In [1]: import numpy as np

In [2]: import numpy.linalg as la

In [3]: np.set_printoptions(precision=2, suppress=True, linewidth=120, legacy="1.25")

In [4]: def rnd(a):
   ...:     return np.round(a, 2) + 0
   ...: 

In [5]: rng = np.random.default_rng(55185)

In [6]: ang = rng.uniform(0, 2 * np.pi, 19)

In [7]: Q, _ = la.qr(np.array([[2.1, -1.0], [-0.8, -0.9], [-0.8, 1.0]]))

In [8]: M = 20 * np.c_[np.cos(ang), np.sin(ang)] @ Q.T

In [9]: print(rnd(M))
[[-17.64   6.47   6.84]
 [ -7.73 -14.52  11.38]
 [  6.73 -18.16   4.97]
 [-16.14  11.22   3.69]
 [ -1.64 -17.57   9.41]
 [  0.41  17.91  -8.89]
 [ 15.8    4.84 -11.27]
 [ 12.02  10.64 -11.93]
 [  4.65 -18.41   6.27]
 [-11.47  16.32  -1.41]
 [-15.76  -4.94  11.29]
 [ 17.63  -1.21  -9.37]
 [ 11.01  11.73 -11.89]
 [ 17.73  -2.07  -9.02]
 [  8.55  13.91 -11.55]
 [ 17.23   0.79 -10.12]
 [ 17.82  -4.17  -8.06]
 [ 13.43 -14.81  -0.43]
 [ 16.6    2.89 -10.78]]

In [10]: U, sigma, Vt = la.svd(M)

In [11]: vecs = Vt[:(sigma > 1e-8).sum()]

In [12]: vec = M[8] + 2 * M[9] + rng.integers(2) * np.eye(3)[0]

In [13]: print(rnd(vec))
[-18.29  14.23   3.46]

In [14]: print(np.allclose(vecs.T @ vecs @ vec, vec))
True

In [15]: la.matrix_rank(np.vstack([M, vec]))
Out[15]: 2

In [16]: Ac = M - M.mean(axis=0)

In [17]: U, sigma, Vt = la.svd(Ac, full_matrices=False)

In [18]: (np.sign(U[:, 0]) == np.sign(U[0, 0])).astype(int)
Out[18]: array([1, 1, 1, 1, 1, 0, 0, 0, 1, 1, 1, 0, 0, 0, 0, 0, 0, 0, 0])

In [19]: G = np.cov(M, rowvar=False)

In [20]: rnd(np.polyfit(M[:, 0], M[:, 2], 1))
Out[20]: array([-0.52, -0.24])

In [21]: X = np.load("a.npy")

In [22]: X
Out[22]: 
array([[-5.65, -1.59, -5.98],
       [-3.26, -3.68, -4.15],
       [-5.16, -1.53, -5.27],
       [-6.25, -2.32, -4.38],
       [-6.44, -0.34, -4.67],
       [-3.11, -3.75, -1.22],
       [-3.98, -4.24, -3.01],
       [-5.23, -4.69, -3.71],
       [-5.81, -2.01, -4.51],
       [-1.54, -2.94, -3.09],
       [-2.57, -2.99, -3.38],
       [-5.26, -1.8 , -3.36],
       [-2.94, -2.43, -4.6 ],
       [-3.83, -3.52, -4.66],
       [-2.71, -2.81, -3.72],
       [-4.88, -4.74, -1.74],
       [-3.82, -5.74, -2.71],
       [-3.96, -3.02, -4.03],
       [-6.97, -2.85, -3.5 ],
       [-2.63, -4.35, -3.09],
       [-4.99, -4.57, -3.16]])

In [23]: T = np.stack([X, -2 * X, X[::-1]])

In [24]: rnd(la.norm(T, axis=(1, 2)))
Out[24]: array([31.52, 63.04, 31.52])

In [25]: print((T @ X.T).shape)
(3, 21, 21)

In [26]: rnd(np.trace(la.pinv(M) @ M))
Out[26]: 2.0

In [27]: np.unique(M.round(6), axis=0).shape
Out[27]: (19, 3)

In [28]: E = np.array([[0.0, 0.0, 3.0, 0.0],
    ...:     [0.0, 0.0, 3.0, 1.0],
    ...:     [3.0, 3.0, 0.0, 0.0],
    ...:     [0.0, 1.0, 0.0, 0.0]])

In [29]: G = np.cov(X, rowvar=False)

In [30]: print(rnd(np.corrcoef(X.T)))
[[ 1.   -0.37  0.34]
 [-0.37  1.   -0.66]
 [ 0.34 -0.66  1.  ]]

In [31]: np.argwhere(np.triu(np.abs(np.corrcoef(X.T)) > 0.8, 1))
Out[31]: array([], shape=(0, 2), dtype=int64)

In [32]: print(np.median(X, axis=0))
[-3.98 -2.99 -3.71]

In [33]: rnd(np.corrcoef(X[:, 2], X[:, 1])[0, 1])
Out[33]: -0.66

In [34]: print(rnd(X.std(axis=0)))
[1.45 1.28 1.08]

In [35]: print(rnd(np.polyfit(X[:, 2], X[:, 1], 1)))
[-0.78 -6.03]

In [36]: G.shape
Out[36]: (3, 3)

In [37]: rnd(la.eigvalsh(G)[::-1])
Out[37]: array([3.25, 1.41, 0.49])

In [38]: np.argsort(-X.std(axis=0).round(6), kind="stable")
Out[38]: array([0, 1, 2])

In [39]: ev, vecs = la.eigh(E)

In [40]: vec = np.array([1, 0, 3, 3])

In [41]: rnd(vecs * np.maximum(ev, 0) @ vecs.T)
Out[41]: 
array([[1.2, 0.9, 1.5, 0. ],
       [0.9, 1.3, 1.5, 0.5],
       [1.5, 1.5, 2.1, 0.3],
       [0. , 0.5, 0.3, 0.4]])

In [42]: print(rnd(la.eigvalsh(E[1:, 1:])))
[-3.16  0.    3.16]

In [43]: rnd(vecs * np.abs(ev) @ vecs.T)
Out[43]: 
array([[2.4, 1.8, 0. , 0. ],
       [1.8, 2.6, 0. , 0. ],
       [0. , 0. , 4.2, 0.6],
       [0. , 0. , 0.6, 0.8]])

In [44]: vec @ E @ vec
Out[44]: 18.0

In [45]: (np.sign(vecs[:, -1].round(6)) == np.sign(vecs[0, -1].round(6))).astype(int)
Out[45]: array([1, 1, 1, 1])

In [46]: rnd(vec @ E @ vec / (vec @ vec)), rnd(ev[0]), rnd(ev[-1])
Out[46]: (0.95, -4.3, 4.3)

In [47]: Q = E.astype(float).copy()

In [48]: for j in range(4):
    ...:     Q[:, j] -= Q[:, :j] @ (Q[:, :j].T @ Q[:, j])
    ...:     Q[:, j] /= la.norm(Q[:, j])
    ...: 

In [49]: rnd(Q.T @ E)
Out[49]: 
array([[3.  , 3.  , 0.  , 0.  ],
       [0.  , 1.  , 0.  , 0.  ],
       [0.  , 0.  , 4.24, 0.71],
       [0.  , 0.  , 0.  , 0.71]])

In [50]: G = E.T @ E

In [51]: rnd(la.svd(E, compute_uv=False) ** 2)
Out[51]: array([18.51, 18.51,  0.49,  0.49])

In [52]: print((E @ E.T).shape)
(4, 4)

In [53]: np.diag(G)
Out[53]: array([ 9., 10., 18.,  1.])

In [54]: np.trace(G), (E ** 2).sum()
Out[54]: (38.0, 38.0)

In [55]: A2 = np.array([[5, -2], [3, 0], [5, -3], [3, 0]])

In [56]: la.matrix_rank(E @ A2)
Out[56]: 2

In [57]: A2 @ E
Traceback (most recent call last):
  Cell In[57], line 1
    A2 @ E
ValueError: matmul: Input operand 1 has a mismatch in its core dimension 0, with gufunc signature (n?,k),(k,m?)->(n?,m?) (size 4 is different from 2)


In [58]: np.einsum("ik,kj->ij", E, A2)
Out[58]: 
array([[15., -9.],
       [18., -9.],
       [24., -6.],
       [ 3.,  0.]])

In [59]: A2 = np.array([[-1, 3, -3, 0], [1, 0, 1, 2], [1, 1, -3, 1], [-1, -2, 1, -2]])

In [60]: J = np.triu(A2, 1)

In [61]: J
Out[61]: 
array([[ 0,  3, -3,  0],
       [ 0,  0,  1,  2],
       [ 0,  0,  0,  1],
       [ 0,  0,  0,  0]])

In [62]: la.matrix_rank(J, rtol=0.1)
Out[62]: 2

In [63]: la.cond(J) > 100
Out[63]: True

In [64]: print([round(float(x), 2) for x in la.svd(J, compute_uv=False)[:3]])
[4.32, 2.29, 0.3]

In [65]: rnd(la.norm(J, 2) / la.norm(J))
Out[65]: 0.88

In [66]: lab = rng.permutation(4)

In [67]: lab
Out[67]: array([0, 3, 2, 1])

In [68]: A2 = J[lab][:, lab]

In [69]: A2
Out[69]: 
array([[ 0,  0, -3,  3],
       [ 0,  0,  0,  0],
       [ 0,  1,  0,  0],
       [ 0,  2,  1,  0]])

In [70]: np.allclose(A2, J)
Out[70]: False

In [71]: print(np.trace(A2))
0

In [72]: rnd(la.det(A2)), rnd(la.det(J[lab]))
Out[72]: (0.0, 0.0)

In [73]: hat = np.triu(np.array([[5, 3, 0, -5], [6, 2, -2, -8], [2, 6, -3, -9], [-4, -5, 0, 3]]), 1) + np.eye(4)

In [74]: A2 = hat @ J @ la.inv(hat)

In [75]: rnd(la.det(A2))
Out[75]: 0.0

In [76]: np.trace(A2), np.trace(J)
Out[76]: (0.0, 0)

In [77]: la.matrix_rank(A2)
Out[77]: 3

In [78]: A = np.load("out14.npy")

In [79]: A
Out[79]: 
array([[-1.,  0.,  0.],
       [ 0.,  0., -2.],
       [ 0., -2.,  3.]])

In [80]: (la.matrix_power((A != 0) + (A.T != 0) + np.eye(3), 3) > 0).astype(int)
Out[80]: 
array([[1, 0, 0],
       [0, 1, 1],
       [0, 1, 1]])

In [81]: T = np.stack([A, 4 * A, A[::-1]])

In [82]: la.matrix_rank(T.reshape(3, -1))
Out[82]: 2

In [83]: rnd(la.norm(T, axis=(1, 2)))
Out[83]: array([ 4.24, 16.97,  4.24])

In [84]: np.all(la.eigvalsh(A) > 0)
Out[84]: False

In [85]: [round(float(la.det(A[:i, :i])), 2) + 0 for i in range(1, 4)]
Out[85]: [-1.0, 0.0, 4.0]

In [86]: rnd(la.eigvalsh(A).min())
Out[86]: -1.0

In [87]: ev, vecs = la.eigh(A)

In [88]: vec = np.array([1, 1, -1])

In [89]: rnd(la.eigvalsh(A[1:, 1:]))
Out[89]: array([-1.,  4.])

In [90]: rnd(vecs * np.abs(ev) @ vecs.T)
Out[90]: 
array([[ 1. ,  0. ,  0. ],
       [ 0. ,  1.6, -1.2],
       [ 0. , -1.2,  3.4]])

In [91]: vec @ A @ vec
Out[91]: 6.0

In [92]: print(vec @ A @ vec / (vec @ vec), ev[0], ev[-1])
2.0 -1.0 4.0

In [93]: print((np.sign(vecs[:, -1].round(6)) == np.sign(vecs[0, -1].round(6))).astype(int))
[1 0 0]

In [94]: rnd(vecs * np.maximum(ev, 0) @ vecs.T)
Out[94]: 
array([[ 0. ,  0. ,  0. ],
       [ 0. ,  0.8, -1.6],
       [ 0. , -1.6,  3.2]])
